% python3 -q
>>> import numpy as np
>>> import numpy.linalg as la
>>> np.set_printoptions(precision=3, suppress=True, linewidth=160)
>>> tidy = lambda a: np.round(a, 3) + 0
>>> mat = np.loadtxt("w.csv", delimiter=",")
>>> print(tidy(mat))
[[ 0.764  9.695 -2.33 ]
 [ 1.784 -6.111 -7.712]
 [-2.068 -5.732  7.929]
 [ 0.883  9.553 -2.823]
 [ 2.224 -3.067 -9.255]
 [-2.284 -3.82   8.955]
 [-1.953 -6.427  7.408]
 [-0.664  9.369  3.432]
 [ 0.647 -9.395 -3.364]
 [ 2.38  -0.616 -9.693]
 [-1.805  6.008  7.787]
 [-2.192  3.385  9.151]
 [-0.794 -9.661  2.456]
 [-0.195  9.874  1.57 ]
 [-1.01   8.724  4.782]
 [ 1.332  8.719 -4.711]
 [-0.482  9.613  2.713]
 [ 1.951 -5.197 -8.318]
 [ 1.143 -8.405 -5.296]
 [-2.387 -1.906  9.522]
 [-1.119 -9.177  3.811]
 [ 0.14  -9.907 -1.35 ]
 [ 0.077 -9.94  -1.095]
 [ 0.419 -9.682 -2.464]]
>>> C = mat[[8, 15]].astype(float)
>>> for _ in range(3):
...     labels = la.norm(mat[:, None] - C, axis=-1).argmin(axis=1)
...     C = np.array([mat[labels == j].mean(axis=0) for j in range(2)])
... 
>>> print(labels)
[1 0 0 1 0 0 0 1 0 0 1 1 0 1 1 1 1 0 0 0 0 0 0 0]
>>> print(np.abs(C[1] - C[0]).argmax())
1
>>> print(tidy(C[1] - C[0]))
[-0.385 14.93   2.739]
>>> print(tidy(C))
[[ 0.011 -6.603 -0.564]
 [-0.374  8.327  2.175]]
>>> G = np.cov(mat, rowvar=False)
>>> print(tidy(np.median(mat, axis=0)))
[-0.059 -3.443  0.238]
>>> print(tidy(G))
[[ 2.301 -0.488 -9.363]
 [-0.488 62.265  6.894]
 [-9.363  6.894 38.487]]
>>> print(tidy(mat.std(axis=0)))
[1.485 7.725 6.073]
>>> print(G.shape)
(3, 3)
>>> print(tidy(np.corrcoef(mat[:, 0], mat[:, 2])[0, 1]))
-0.995
>>> print(tidy(np.polyfit(mat[:, 0], mat[:, 2], 1)))
[-4.069 -0.082]
>>> print(np.argsort(-mat.std(axis=0).round(6), kind="stable"))
[1 2 0]
